$ ipython --no-banner

In [1]: import numpy as np

In [2]: from numpy import linalg as LA

In [3]: np.set_printoptions(precision=1, suppress=True, linewidth=160, floatmode="fixed")

In [4]: X = np.load("block16.npy")

In [5]: X
Out[5]: 
array([[  6.3,  -5.2,   1.9,  -1.1,  -3.0,   0.8,   1.0,  10.0],
       [ -9.9,  -1.0, -10.1,  -1.0,   1.1,   1.2,   4.8, -18.1],
       [ -0.2, -14.1,  -9.9,  -4.1,  -6.0,   4.1,  10.0,  -2.0]])

In [6]: LA.cond(X) > 100
Out[6]: np.False_

In [7]: [round(float(x), 1) for x in LA.svd(X, compute_uv=False)[:3]]
Out[7]: [27.7, 21.0, 0.4]

In [8]: LA.matrix_rank(X, rtol=0.1)
Out[8]: np.int64(2)

In [9]: np.round(LA.norm(X), 1)
Out[9]: np.float64(34.8)

In [10]: LA.matrix_rank(X)
Out[10]: np.int64(3)

In [11]: X.sum(axis=0)
Out[11]: array([ -3.8, -20.3, -18.1,  -6.2,  -7.9,   6.1,  15.8, -10.1])

In [12]: np.abs(X).max()
Out[12]: np.float64(18.1)

In [13]: LA.svd(X, compute_uv=False)
Out[13]: array([27.7, 21.0,  0.4])

In [14]: X.mean(axis=0)
Out[14]: array([-1.3, -6.8, -6.0, -2.1, -2.6,  2.0,  5.3, -3.4])

In [15]: np.diff(X, axis=0)
Out[15]: 
array([[-16.2,   4.2, -12.0,   0.1,   4.1,   0.4,   3.8, -28.1],
       [  9.7, -13.1,   0.2,  -3.1,  -7.1,   2.9,   5.2,  16.1]])

In [16]: np.count_nonzero(X)
Out[16]: np.int64(24)

In [17]: X.shape
Out[17]: (3, 8)

In [18]: Uu, sig, VT = LA.svd(X)

In [19]: np.argmax(sig[:-1] / (sig[1:] + 1e-6)) + 1
Out[19]: np.int64(2)

In [20]: sig
Out[20]: array([27.7, 21.0,  0.4])

In [21]: A2 = Uu[:, :2] @ np.diag(sig[:2]) @ VT[:2]

In [22]: A2
Out[22]: 
array([[  6.1,  -5.2,   2.0,  -1.1,  -3.1,   0.9,   1.1,  10.1],
       [-10.1,  -1.0, -10.0,  -1.0,   1.1,   1.3,   4.9, -18.0],
       [ -0.1, -14.1,  -9.9,  -4.1,  -6.0,   4.1,  10.0,  -2.0]])

In [23]: np.round(LA.norm(X - A2) / LA.norm(X), 1)
Out[23]: np.float64(0.0)

In [24]: m1 = np.loadtxt("dump.csv", delimiter=",")

In [25]: m1
Out[25]: 
array([[ 1.0,  2.0,  1.0,  2.0,  2.0],
       [ 2.0,  3.0,  1.0,  4.0,  4.0],
       [ 3.0,  5.0,  2.0,  6.0,  5.0],
       [ 3.0,  5.0,  2.0,  7.0,  6.0],
       [ 4.0,  7.0,  3.0,  9.0,  8.0],
       [ 6.0,  9.0,  3.0,  9.0, 10.0],
       [ 8.0, 11.0,  4.0, 10.0, 10.0],
       [ 8.0, 11.0,  5.0, 11.0, 12.0],
       [ 8.0, 12.0,  5.0, 11.0, 13.0],
       [ 8.0, 14.0,  5.0, 12.0, 14.0],
       [10.0, 16.0,  6.0, 13.0, 15.0],
       [12.0, 17.0,  7.0, 13.0, 15.0],
       [13.0, 18.0,  9.0, 13.0, 15.0],
       [15.0, 18.0, 11.0, 13.0, 15.0],
       [17.0, 18.0, 12.0, 14.0, 16.0],
       [17.0, 20.0, 14.0, 15.0, 17.0],
       [17.0, 20.0, 16.0, 16.0, 17.0],
       [19.0, 20.0, 16.0, 17.0, 18.0],
       [20.0, 20.0, 18.0, 19.0, 20.0],
       [21.0, 22.0, 19.0, 19.0, 22.0],
       [21.0, 23.0, 21.0, 19.0, 24.0],
       [21.0, 25.0, 22.0, 19.0, 24.0],
       [22.0, 26.0, 23.0, 19.0, 24.0],
       [23.0, 26.0, 25.0, 20.0, 24.0],
       [24.0, 26.0, 26.0, 20.0, 24.0],
       [26.0, 28.0, 28.0, 21.0, 26.0],
       [28.0, 30.0, 29.0, 21.0, 27.0],
       [30.0, 31.0, 29.0, 21.0, 28.0],
       [32.0, 33.0, 31.0, 22.0, 30.0],
       [34.0, 34.0, 33.0, 23.0, 32.0],
       [35.0, 35.0, 33.0, 25.0, 32.0],
       [37.0, 37.0, 34.0, 25.0, 32.0],
       [37.0, 39.0, 34.0, 26.0, 33.0]])

In [26]: P = m1 @ LA.solve(m1.T @ m1, m1.T)

In [27]: P @ m1[:, 2]
Out[27]: 
array([ 1.0,  1.0,  2.0,  2.0,  3.0,  3.0,  4.0,  5.0,  5.0,  5.0,  6.0,  7.0,  9.0, 11.0, 12.0, 14.0, 16.0, 16.0, 18.0, 19.0, 21.0, 22.0, 23.0, 25.0, 26.0,
       28.0, 29.0, 29.0, 31.0, 33.0, 33.0, 34.0, 34.0])

In [28]: np.round(np.diag(P), 1) + 0
Out[28]: 
array([0.0, 0.0, 0.1, 0.1, 0.1, 0.1, 0.1, 0.1, 0.2, 0.2, 0.2, 0.2, 0.2, 0.1, 0.2, 0.1, 0.2, 0.2, 0.3, 0.2, 0.2, 0.2, 0.2, 0.2, 0.2, 0.1, 0.1, 0.1, 0.2, 0.3,
       0.2, 0.2, 0.2])
